$ python -q
>>> import numpy as np
>>> np.set_printoptions(precision=3, suppress=True, linewidth=120)
>>> rng = np.random.default_rng(826137)
>>> arr = np.triu(rng.random((4, 4)) < 0.6, 1).astype(int)
>>> arr = arr + arr.T
>>> print(arr)
[[0 1 1 0]
 [1 0 1 0]
 [1 1 0 0]
 [0 0 0 0]]
>>> left, sigma, VT = np.linalg.svd(arr)
>>> evecs = VT[:(sigma > 1e-8).sum()]
>>> x0 = arr[2] + -1 * arr[3] + rng.integers(2) * np.eye(4)[0]
>>> print(x0)
[1. 1. 0. 0.]
>>> print(np.round(evecs.T @ evecs, 3) + 0)
[[1. 0. 0. 0.]
 [0. 1. 0. 0.]
 [0. 0. 1. 0.]
 [0. 0. 0. 0.]]
>>> print(np.allclose(evecs.T @ evecs @ x0, x0))
True
>>> print(np.linalg.matrix_rank(np.vstack([arr, x0])))
3
>>> print(np.diag(evecs.T @ evecs))
[1. 1. 1. 0.]
>>> x0 = np.array([2, 0, -1, 0])
>>> h1 = np.maximum(arr @ x0, 0)
>>> print(np.maximum(arr @ (3 * x0), 0))
[0 3 6 0]
>>> print(np.tanh(arr @ x0))
[-0.762  0.762  0.964  0.   ]
>>> print(arr.T @ h1)
[3 2 1 0]
>>> ev, evecs = np.linalg.eigh(arr)
>>> print(np.linalg.eigvalsh(arr + 2 * np.eye(4)))
[1. 1. 2. 4.]
>>> print(np.round(evecs.T @ evecs, 3) + 0)
[[1. 0. 0. 0.]
 [0. 1. 0. 0.]
 [0. 0. 1. 0.]
 [0. 0. 0. 1.]]
>>> print(np.unique(ev.round(6) + 0, return_counts=True)[1])
[2 1 1]
>>> print(np.round(evecs.T @ arr @ evecs, 3) + 0)
[[-1.  0.  0.  0.]
 [ 0. -1.  0.  0.]
 [ 0.  0.  0.  0.]
 [ 0.  0.  0.  2.]]
>>> print(ev)
[-1. -1.  0.  2.]
>>> print(np.abs(evecs[:, -1]).round(6).argmax())
0
>>> print((ev > 1e-8).sum(), (ev < -1e-8).sum())
1 2
>>> print(np.abs(evecs[:, -1]))
[0.577 0.577 0.577 0.   ]
>>> feats = np.load("mat.npy")
>>> print(feats)
[[ 3  0  0]
 [ 0 -2  0]
 [ 0  0  0]]
>>> left, sigma, VT = np.linalg.svd(feats)
>>> evecs = VT[:(sigma > 1e-8).sum()]
>>> x0 = feats[2] + -3 * feats[0] + rng.integers(2) * np.eye(3)[2]
>>> print(x0)
[-9.  0.  1.]
>>> print(np.linalg.matrix_rank(np.vstack([feats, x0])))
3
>>> left, sigma, VT = np.linalg.svd(feats)
>>> print(sigma)
[3. 2. 0.]
>>> B = left[:, :2] @ np.diag(sigma[:2]) @ VT[:2]
>>> print(np.linalg.matrix_rank(feats, rtol=0.05))
2
>>> print(np.round(np.linalg.norm(feats - B) / np.linalg.norm(feats), 3))
0.0
>>> print(np.sort(np.linalg.eigvals(arr).real))
[-1. -1.  0.  2.]
>>> print(np.flatnonzero(np.linalg.matrix_power((arr != 0) + (arr.T != 0) + np.eye(4), 4)[2]))
[0 1 2]
>>> print(arr @ arr)
[[2 1 1 0]
 [1 2 1 0]
 [1 1 2 0]
 [0 0 0 0]]
>>> F = np.load("arr.npy")
>>> print(F)
[[-3 -2 -1]
 [ 0  1  2]
 [ 3  4  5]]
>>> # rows and columns are dependent
>>> t = np.radians(180)
>>> Rm = np.eye(3)
>>> Rm[0, 0] = Rm[1, 1] = np.cos(t)
>>> Rm[0, 1], Rm[1, 0] = -np.sin(t), np.sin(t)
>>> print(Rm.round(3) + 0)
[[-1.  0.  0.]
 [ 0. -1.  0.]
 [ 0.  0.  1.]]
>>> B = F @ Rm.T
>>> print(round(np.linalg.det(Rm), 3), np.trace(Rm))
1.0 -1.0
>>> print(np.allclose(F @ F.T, B @ B.T))
True
>>> print(np.round(np.linalg.svd(F, compute_uv=False), 3) + 0, np.round(np.linalg.svd(B, compute_uv=False), 3) + 0)
[7.996 2.251 0.   ] [7.996 2.251 0.   ]
>>> print(np.allclose(np.linalg.norm(F, axis=1), np.linalg.norm(B, axis=1)))
True
>>> r = np.linalg.matrix_rank(F)
>>> print(r)
2
>>> ns = np.linalg.svd(F)[2][r:].T
>>> print(ns[:, 0] / ns[np.abs(ns[:, 0]).round(6).argmax(), 0])
[-0.5  1.  -0.5]
>>> print(ns @ ns.T)
[[ 0.167 -0.333  0.167]
 [-0.333  0.667 -0.333]
 [ 0.167 -0.333  0.167]]
>>> print(np.round(F @ ns, 3) + 0)
[[0.]
 [0.]
 [0.]]
>>> print([int(np.linalg.matrix_rank(F[:i])) for i in range(1, len(F) + 1)])
[1, 2, 2]
>>> W1 = np.array([[-2, -1, -1, 2, 1], [1, 1, 1, 1, 0], [1, 2, 2, 1, 2]])
>>> c = np.array([0, -1, 2, 2, 3])
>>> hid = np.maximum(F @ W1 + c, 0)
>>> print(np.linalg.matrix_rank(hid))
3
>>> print(hid)
[[ 3  0  1  0  0]
 [ 3  4  7  5  7]
 [ 3 10 13 17 16]]
>>> print((hid > 0).astype(int))
[[1 0 1 0 0]
 [1 1 1 1 1]
 [1 1 1 1 1]]
>>> print((hid > 0).mean(axis=0))
[1.    0.667 1.    0.667 0.667]
>>> cent = np.array([[2, -1, 1], [2, -2, -2], [2, 1, -3], [1, 3, 3], [3, 0, -3]])
>>> print((hid @ cent).round(6).argmax(axis=1))
[0 0 0]
>>> print(W1 @ cent)
[[ -3   9   6]
 [  7   1  -1]
 [ 17   0 -12]]
>>> K = np.load("x.npy")
>>> print(K)
[[0.375 0.25  0.375 0.   ]
 [0.333 0.5   0.    0.167]
 [0.222 0.222 0.222 0.333]
 [0.5   0.    0.333 0.167]]
>>> u = np.array([2, 2, 1, 0])
>>> B = K + np.outer(u, np.eye(4)[1])
>>> print(B)
[[0.375 2.25  0.375 0.   ]
 [0.333 2.5   0.    0.167]
 [0.222 1.222 0.222 0.333]
 [0.5   0.    0.333 0.167]]
>>> print(np.linalg.matrix_rank(np.linalg.inv(B) - np.linalg.inv(K), tol=1e-8))
1
>>> print(np.round(np.linalg.det(B) / np.linalg.det(K), 3), round(1 + np.linalg.solve(K, u)[1], 3))
6.566 6.566
>>> print(np.linalg.matrix_rank(B - K))
1
>>> print((B - B.T) / 2)
[[ 0.     0.958  0.076 -0.25 ]
 [-0.958  0.    -0.611  0.083]
 [-0.076  0.611  0.     0.   ]
 [ 0.25  -0.083  0.     0.   ]]
>>> print((B + B.T) / 2)
[[0.375 1.292 0.299 0.25 ]
 [1.292 2.5   0.611 0.083]
 [0.299 0.611 0.222 0.333]
 [0.25  0.083 0.333 0.167]]
>>> print(np.allclose(B @ B.T, B.T @ B))
False
>>> print(np.allclose(B, B.T))
False
>>> print(np.sort(np.abs(np.linalg.eigvals(B))))
[0.299 0.299 0.523 2.872]
>>> print(round(np.trace(B), 3))
3.264
>>> lab = rng.permutation(4)
>>> print(lab)
[0 1 2 3]
>>> B = K[lab][:, lab]
>>> print(np.sort(np.abs(np.linalg.eigvals(B))))
[0.239 0.239 0.358 1.   ]
>>> print(np.allclose(B, K))
True
>>> print(B)
[[0.375 0.25  0.375 0.   ]
 [0.333 0.5   0.    0.167]
 [0.222 0.222 0.222 0.333]
 [0.5   0.    0.333 0.167]]
>>> print(np.diag(B))
[0.375 0.5   0.222 0.167]
>>> print(round(float(np.trace(B)), 3))
1.264
>>> print(B @ np.ones(4))
[1. 1. 1. 1.]
>>> print(np.sort(np.abs(np.linalg.eigvals(B)))[::-1])
[1.    0.358 0.239 0.239]
>>> print(np.linalg.matrix_power(B, 2))
[[0.307 0.302 0.224 0.167]
 [0.375 0.333 0.181 0.111]
 [0.373 0.216 0.244 0.167]
 [0.345 0.199 0.317 0.139]]
>>> p = np.eye(4)[0]
>>> for _ in range(6):
...     p = p @ B
...     print(p.round(3))
... 
[0.375 0.25  0.375 0.   ]
[0.307 0.302 0.224 0.167]
[0.349 0.278 0.221 0.153]
[0.349 0.275 0.231 0.145]
[0.346 0.276 0.231 0.147]
[0.347 0.276 0.23  0.147]
>>> print(np.unravel_index(np.abs(K).argmax(), K.shape))
(np.int64(1), np.int64(1))
>>> print(np.count_nonzero(K))
13
>>> print(np.linalg.matrix_rank(K))
4
>>> print(round(np.linalg.norm(K), 3))
1.175
>>> mat = np.loadtxt("block12.csv", delimiter=",")
>>> print(mat)
[[-1. -3.  8.  2.]
 [-8. -1. -6. -6.]
 [-6. -7. -8. -8.]
 [-4.  2. -8.  8.]
 [ 9.  8.  3.  9.]]
>>> P = mat @ np.linalg.solve(mat.T @ mat, mat.T)
>>> print(np.diag(P))
[0.815 0.87  0.757 0.993 0.566]
>>> print(np.trace(P))
4.0
>>> print(np.round((np.eye(5) - P) @ mat, 3) + 0)
[[0. 0. 0. 0.]
 [0. 0. 0. 0.]
 [0. 0. 0. 0.]
 [0. 0. 0. 0.]
 [0. 0. 0. 0.]]
>>> print(P @ mat[:, 0])
[-1. -8. -6. -4.  9.]
>>> print(np.round(np.linalg.norm(mat[2] - mat[0]), 3))
19.925
>>> print(np.linalg.norm(mat, axis=1))
[ 8.832 11.705 14.595 12.166 15.33 ]
>>> print(np.linalg.norm(mat, axis=0))
[14.071 11.269 15.395 15.78 ]
>>> print(np.linalg.norm(mat, axis=1).argmax())
4
>>> print(np.round(np.linalg.norm(mat, 2), 3))
23.481
>>> print(round(float(np.linalg.norm(mat[2], 1)), 3), round(float(np.linalg.norm(mat[2], np.inf)), 3))
29.0 8.0
>>> print(mat[2] @ mat[0])
-53.0
>>> print(np.round(np.linalg.norm(mat, 1), 3), round(np.linalg.norm(mat, np.inf), 3))
33.0 29.0
>>> u = np.array([3, 0])
>>> print(np.convolve(mat[0], u))
[-3. -9. 24.  6.  0.]
>>> print(np.polyval(u, mat[0]))
[-3. -9. 24.  6.]
>>> print(np.correlate(mat[0], mat[1], "full"))
[  6.  24. -29. -49.   4. -66. -16.]
>>> B = mat / np.sqrt((mat ** 2).mean(axis=1, keepdims=True))
>>> print(mat - mat.mean(axis=1, keepdims=True))
[[-2.5  -4.5   6.5   0.5 ]
 [-2.75  4.25 -0.75 -0.75]
 [ 1.25  0.25 -0.75 -0.75]
 [-3.5   2.5  -7.5   8.5 ]
 [ 1.75  0.75 -4.25  1.75]]
>>> X = np.loadtxt("dump.csv", delimiter=",")
>>> print(X)
[[ 0.    -1.331  3.772]
 [-3.473 -1.872 -0.66 ]
 [ 1.985 -3.275 -1.155]]
>>> x0 = np.array([1, 0, 0])
>>> rhs = X @ x0
>>> c, lr = np.zeros(3), 1 / np.linalg.norm(X, 2) ** 2
>>> for i in range(30):
...     c -= lr * X.T @ (X @ c - rhs)
...     if i % 5 == 0: print(i, round(np.linalg.norm(X @ c - rhs), 3))
... 
0 0.0
5 0.0
10 0.0
15 0.0
20 0.0
25 0.0
>>> print(c.round(3) + 0)
[1. 0. 0.]
>>> B = X / np.linalg.norm(X, axis=1, keepdims=True)
>>> C2 = B @ B.T
>>> print((np.abs(C2) > 0.9).astype(int))
[[1 0 0]
 [0 1 0]
 [0 0 1]]
>>> print(np.degrees(np.arccos(np.clip(C2[2, 1], -1, 1))))
90.0
>>> print(np.argwhere(np.triu(np.abs(C2) > 0.95, 1)))
[]
>>> print(np.linalg.norm(B, axis=1))
[1. 1. 1.]
>>> O, evecs = np.linalg.qr(X[:, :1])[0], np.linalg.qr(X[:, 1:])[0]
>>> sigma = np.linalg.svd(O.T @ evecs, compute_uv=False)
>>> print(np.degrees(np.arccos(sigma.clip(0, 1))))
[90.]
>>> P = np.triu(np.array([[-3, 0, -1], [0, -1, 1], [3, -1, 0]]), 1) + np.eye(3)
>>> B = P @ X @ np.linalg.inv(P)
>>> print(round(np.trace(B), 3), round(float(np.trace(X)), 3))
-3.027 -3.027
>>> print(P @ X - X @ P)
[[-1.985  3.275  2.486]
 [ 1.985 -3.275 -2.757]
 [ 0.     0.     5.26 ]]
>>> print(np.round(np.linalg.det(B), 3))
64.0
>>> print(np.linalg.matrix_power(K, 3))
[[0.349 0.278 0.221 0.153]
 [0.347 0.301 0.218 0.134]
 [0.35  0.256 0.25  0.145]
 [0.336 0.256 0.246 0.162]]
>>> print((K + K.T) / 2)
[[0.375 0.292 0.299 0.25 ]
 [0.292 0.5   0.111 0.083]
 [0.299 0.111 0.222 0.333]
 [0.25  0.083 0.333 0.167]]
>>> print(K @ K)
[[0.307 0.302 0.224 0.167]
 [0.375 0.333 0.181 0.111]
 [0.373 0.216 0.244 0.167]
 [0.345 0.199 0.317 0.139]]
>>> print(np.allclose(K @ K.T, K.T @ K))
False
>>> print(round(np.linalg.det(K), 3))
0.02
>>> M = np.load("layer10.npy")
>>> print(M)
[[ 0.248 -0.248 -0.05   0.05   0.347]
 [-0.248  0.248  0.05  -0.05  -0.347]
 [-0.05   0.05   0.01  -0.01  -0.069]
 [ 0.05  -0.05  -0.01   0.01   0.069]
 [ 0.347 -0.347 -0.069  0.069  0.485]]
>>> # applying it twice changes nothing
>>> left, sigma, VT = np.linalg.svd(M)
>>> evecs = VT[:(sigma > 1e-8).sum()]
>>> x0 = M[4] + 5 * M[3] + rng.integers(2) * np.eye(5)[1]
>>> print(x0)
[ 0.594 -0.594 -0.119  0.119  0.832]
>>> print(round(np.linalg.norm(x0 - evecs.T @ evecs @ x0), 3))
0.0
>>> r = np.linalg.matrix_rank(M)
>>> print(r)
1
>>> ns = np.linalg.svd(M)[2][r:].T
>>> print(np.round(M @ ns, 3) + 0)
[[0. 0. 0. 0.]
 [0. 0. 0. 0.]
 [0. 0. 0. 0.]
 [0. 0. 0. 0.]
 [0. 0. 0. 0.]]
>>> print(ns @ ns.T)
[[ 0.752  0.248  0.05  -0.05  -0.347]
 [ 0.248  0.752 -0.05   0.05   0.347]
 [ 0.05  -0.05   0.99   0.01   0.069]
 [-0.05   0.05   0.01   0.99  -0.069]
 [-0.347  0.347  0.069 -0.069  0.515]]
>>> print(np.linalg.matrix_rank(M.T @ M), np.linalg.matrix_rank(M @ M.T))
1 1
>>> print([int(np.linalg.matrix_rank(M[:i])) for i in range(1, len(M) + 1)])
[1, 1, 1, 1, 1]
>>> print([int(np.linalg.matrix_rank(np.delete(M, i, axis=0))) for i in range(5)])
[1, 1, 1, 1, 1]
>>> A = np.loadtxt("data.csv", delimiter=",")
>>> print(A)
[[  0.807   6.302   9.191   1.144]
 [ -3.378   1.238   4.058  -2.456]
 [ -5.39   -4.901  -8.29   -1.715]
 [  2.717   6.693   6.413   4.067]
 [  1.825   6.089   6.59    2.981]
 [ -7.528  -1.406   5.306  -7.609]
 [ -6.121  -0.677   4.438  -5.751]
 [ 10.1     8.178  -4.393  15.382]
 [ -3.221   0.267   1.155  -1.546]
 [-12.307  -5.826   3.078 -12.627]
 [ 12.677   9.973  -4.761  18.48 ]
 [  1.235  -0.093  -8.718   6.12 ]
 [-10.55   -8.889  -8.603  -7.658]
 [ -6.121  -2.578  -0.634  -4.483]
 [  5.251   6.14   -0.13    8.659]
 [ -2.349   2.794   6.148  -1.778]
 [  0.627  -1.237 -10.551   5.869]]
>>> # rank 3
>>> print(np.argsort(-np.linalg.norm(A, axis=0).round(6), kind="stable")[:3])
[3 0 2]
>>> print([round(float(x), 3) for x in np.linalg.svd(A, compute_uv=False)[:3]])
[46.354, 27.749, 8.246]
>>> print(np.round(np.trace(np.linalg.pinv(A) @ A), 3))
3.0
>>> print(np.abs(np.diag(np.linalg.qr(A)[1])) > 1e-9)
[ True  True  True False]
>>> print(np.allclose(A[:-1].T @ np.linalg.lstsq(A[:-1].T, A[-1])[0], A[-1]))
True
